$ ipython --no-banner

In [1]: import numpy as np

In [2]: import numpy.linalg as la

In [3]: np.set_printoptions(suppress=True, linewidth=140)

In [4]: def tidy(a):
   ...:     return np.round(a, 4) + 0
   ...: 

In [5]: W0 = np.load("data.npy")

In [6]: W0
Out[6]: 
array([[5., 1., 1., 1., 1., 1.],
       [1., 5., 1., 1., 1., 1.],
       [1., 1., 5., 1., 1., 1.],
       [1., 1., 1., 5., 1., 1.],
       [1., 1., 1., 1., 5., 1.],
       [1., 1., 1., 1., 1., 5.]])

In [7]: # symmetric

In [8]: np.sort(np.abs(np.fft.fft(W0[0]))), tidy(np.sort(la.svd(W0, compute_uv=False)))
Out[8]: (array([ 4.,  4.,  4.,  4.,  4., 10.]), array([ 4.,  4.,  4.,  4.,  4., 10.]))

In [9]: np.allclose(W0 @ W0.T, W0.T @ W0)
Out[9]: True

In [10]: (W0 @ W0)[0]
Out[10]: array([30., 14., 14., 14., 14., 14.])

In [11]: np.fft.fft(W0[0])
Out[11]: array([10.+0.j,  4.+0.j,  4.+0.j,  4.+0.j,  4.+0.j,  4.+0.j])

In [12]: r0 = np.array([1, -2, -1, 3, -1, 3, 2])

In [13]: E = r0[np.abs(np.subtract.outer(np.arange(7), np.arange(7)))]

In [14]: E
Out[14]: 
array([[ 1, -2, -1,  3, -1,  3,  2],
       [-2,  1, -2, -1,  3, -1,  3],
       [-1, -2,  1, -2, -1,  3, -1],
       [ 3, -1, -2,  1, -2, -1,  3],
       [-1,  3, -1, -2,  1, -2, -1],
       [ 3, -1,  3, -1, -2,  1, -2],
       [ 2,  3, -1,  3, -1, -2,  1]])

In [15]: # symmetric, so the eigenvalues are real

In [16]: r0, r1 = E[5], E[3]

In [17]: r0 @ r1
Out[17]: np.int64(0)

In [18]: pr = (r0 @ r1) / (r0 @ r0) * r0

In [19]: tidy(la.norm(r0 + r1) ** 2 + la.norm(r0 - r1) ** 2)
Out[19]: np.float64(116.0)

In [20]: def softmax(z):
    ...:     e = np.exp(z - z.max(axis=-1, keepdims=True))
    ...:     return e / e.sum(axis=-1, keepdims=True)
    ...: 

In [21]: tidy(softmax(E[5]))
Out[21]: array([0.4576, 0.0084, 0.4576, 0.0084, 0.0031, 0.0619, 0.0031])

In [22]: tidy(softmax(E[5] + -1))
Out[22]: array([0.4576, 0.0084, 0.4576, 0.0084, 0.0031, 0.0619, 0.0031])

In [23]: S = E @ E.T / np.sqrt(7)

In [24]: tidy(softmax(S)[5] @ E)
Out[24]: array([ 2.9955, -1.0011,  2.9976, -1.001 , -1.9989,  1.0022, -1.9987])

In [25]: tidy(softmax(S))
Out[25]: 
array([[0.9948, 0.    , 0.0001, 0.005 , 0.    , 0.    , 0.0001],
       [0.    , 0.9989, 0.    , 0.    , 0.0011, 0.    , 0.    ],
       [0.0016, 0.    , 0.9761, 0.    , 0.    , 0.0223, 0.    ],
       [0.005 , 0.    , 0.    , 0.99  , 0.    , 0.    , 0.005 ],
       [0.    , 0.0223, 0.    , 0.    , 0.9761, 0.    , 0.0016],
       [0.    , 0.    , 0.0011, 0.    , 0.    , 0.9989, 0.    ],
       [0.0001, 0.    , 0.    , 0.005 , 0.0001, 0.    , 0.9948]])

In [26]: F = np.load("a.npy")

In [27]: F
Out[27]: 
array([[9.002 , 7.0219, 3.0271],
       [9.013 , 7.0442, 3.0279],
       [9.0229, 6.9994, 3.0024],
       [8.9802, 7.0092, 2.9801],
       [8.9964, 7.0172, 3.0161],
       [8.9937, 6.9628, 3.0038],
       [9.0097, 7.0422, 2.9946],
       [8.9957, 7.0431, 3.0082],
       [9.0163, 7.0166, 3.043 ],
       [9.0286, 6.9821, 2.9877],
       [9.0148, 6.9674, 3.046 ],
       [8.9781, 7.0115, 3.0039],
       [9.0237, 6.9804, 3.0112],
       [9.0164, 7.0153, 2.9728],
       [8.992 , 6.9954, 2.973 ],
       [6.972 , 1.9674, 9.0241],
       [7.0196, 1.982 , 8.9475],
       [6.9651, 1.9689, 8.9666],
       [7.015 , 2.0231, 9.0003],
       [7.0019, 2.0267, 8.9601],
       [6.9935, 2.0061, 9.0223],
       [7.0471, 2.0317, 9.0141],
       [6.9874, 1.9749, 8.9855],
       [7.0143, 1.9779, 8.9921],
       [7.0124, 2.0096, 9.0026],
       [7.014 , 2.0192, 8.9924],
       [6.9876, 2.0127, 8.9713],
       [7.0005, 2.0087, 8.9831],
       [7.0305, 1.9954, 8.9891],
       [7.0097, 1.95  , 9.0028]])

In [28]: x0 = np.array([2, 0, -1])

In [29]: h = np.maximum(F @ x0, 0)

In [30]: np.flatnonzero(h > 1e-9)
Out[30]: array([ 0,  1,  2,  3,  4,  5,  6,  7,  8,  9, 10, 11, 12, 13, 14, 15, 16, 17, 18, 19, 20, 21, 22, 23, 24, 25, 26, 27, 28, 29])

In [31]: tidy(F.T @ h)
Out[31]: array([2554.2592, 1727.4651, 1353.5167])

In [32]: F * (h > 1e-9)[:, None]
Out[32]: 
array([[9.002 , 7.0219, 3.0271],
       [9.013 , 7.0442, 3.0279],
       [9.0229, 6.9994, 3.0024],
       [8.9802, 7.0092, 2.9801],
       [8.9964, 7.0172, 3.0161],
       [8.9937, 6.9628, 3.0038],
       [9.0097, 7.0422, 2.9946],
       [8.9957, 7.0431, 3.0082],
       [9.0163, 7.0166, 3.043 ],
       [9.0286, 6.9821, 2.9877],
       [9.0148, 6.9674, 3.046 ],
       [8.9781, 7.0115, 3.0039],
       [9.0237, 6.9804, 3.0112],
       [9.0164, 7.0153, 2.9728],
       [8.992 , 6.9954, 2.973 ],
       [6.972 , 1.9674, 9.0241],
       [7.0196, 1.982 , 8.9475],
       [6.9651, 1.9689, 8.9666],
       [7.015 , 2.0231, 9.0003],
       [7.0019, 2.0267, 8.9601],
       [6.9935, 2.0061, 9.0223],
       [7.0471, 2.0317, 9.0141],
       [6.9874, 1.9749, 8.9855],
       [7.0143, 1.9779, 8.9921],
       [7.0124, 2.0096, 9.0026],
       [7.014 , 2.0192, 8.9924],
       [6.9876, 2.0127, 8.9713],
       [7.0005, 2.0087, 8.9831],
       [7.0305, 1.9954, 8.9891],
       [7.0097, 1.95  , 9.0028]])

In [33]: P = F @ la.solve(F.T @ F, F.T)

In [34]: tidy(P @ F[:, 1])
Out[34]: 
array([7.0219, 7.0442, 6.9994, 7.0092, 7.0172, 6.9628, 7.0422, 7.0431, 7.0166, 6.9821, 6.9674, 7.0115, 6.9804, 7.0153, 6.9954, 1.9674,
       1.982 , 1.9689, 2.0231, 2.0267, 2.0061, 2.0317, 1.9749, 1.9779, 2.0096, 2.0192, 2.0127, 2.0087, 1.9954, 1.95  ])

In [35]: np.allclose(P @ P, P)
Out[35]: True

In [36]: K, _ = la.qr(np.array([[-0.6, -0.3, -1.2, 0.0, 0.1, 0.7, 0.9, 0.6],
    ...:     [-1.0, 1.7, 1.0, -1.9, -0.1, -0.9, -1.3, 2.6],
    ...:     [-0.1, -0.2, -0.9, 0.6, 0.4, 0.6, -0.4, -0.4],
    ...:     [1.4, 1.3, 1.1, 0.2, -0.5, -0.2, 2.0, -0.4],
    ...:     [-0.4, 0.2, 0.8, -0.6, -1.2, 1.2, 0.4, -0.2],
    ...:     [0.2, -0.2, 1.5, 0.9, -1.4, -1.1, 0.5, -0.3],
    ...:     [0.4, 0.7, 1.0, -0.1, 1.2, -0.2, -2.0, 0.4],
    ...:     [-0.6, 0.4, -1.0, 0.1, -1.0, 0.1, 0.1, 0.4]]))

In [37]: tidy(K)
Out[37]: 
array([[-0.2981,  0.1135, -0.2878, -0.1063,  0.0176, -0.208 , -0.7919,  0.3652],
       [-0.4969, -0.7553,  0.1613,  0.0911,  0.1154,  0.2289, -0.1598, -0.2389],
       [-0.0497,  0.0833, -0.303 , -0.4016,  0.2872, -0.3742, -0.0312, -0.7169],
       [ 0.6957, -0.5225, -0.2276, -0.0907, -0.3348, -0.0732, -0.2518, -0.0469],
       [-0.1988, -0.096 ,  0.3744,  0.1104, -0.4537, -0.7637,  0.0984, -0.0049],
       [ 0.0994,  0.0909,  0.6522, -0.6808, -0.0655,  0.1938, -0.2262, -0.0081],
       [ 0.1988, -0.2903,  0.1321, -0.1151,  0.7064, -0.3687,  0.1616,  0.4295],
       [-0.2981, -0.187 , -0.4057, -0.5675, -0.2875,  0.0459,  0.4427,  0.3299]])

In [38]: # columns are unit length and at right angles

In [39]: rng = np.random.default_rng(786)

In [40]: labels = rng.permutation(8)

In [41]: labels
Out[41]: array([1, 2, 5, 7, 3, 4, 0, 6])

In [42]: out = K[labels][:, labels]

In [43]: tidy(np.diag(out))
Out[43]: array([-0.7553, -0.303 ,  0.1938,  0.3299, -0.0907, -0.4537, -0.2981,  0.1616])

In [44]: tidy(np.trace(out))
Out[44]: np.float64(-1.2154)

In [45]: tidy(la.det(out)), tidy(la.det(K[labels]))
Out[45]: (np.float64(-1.0), np.float64(1.0))

In [46]: np.allclose(out, K)
Out[46]: False
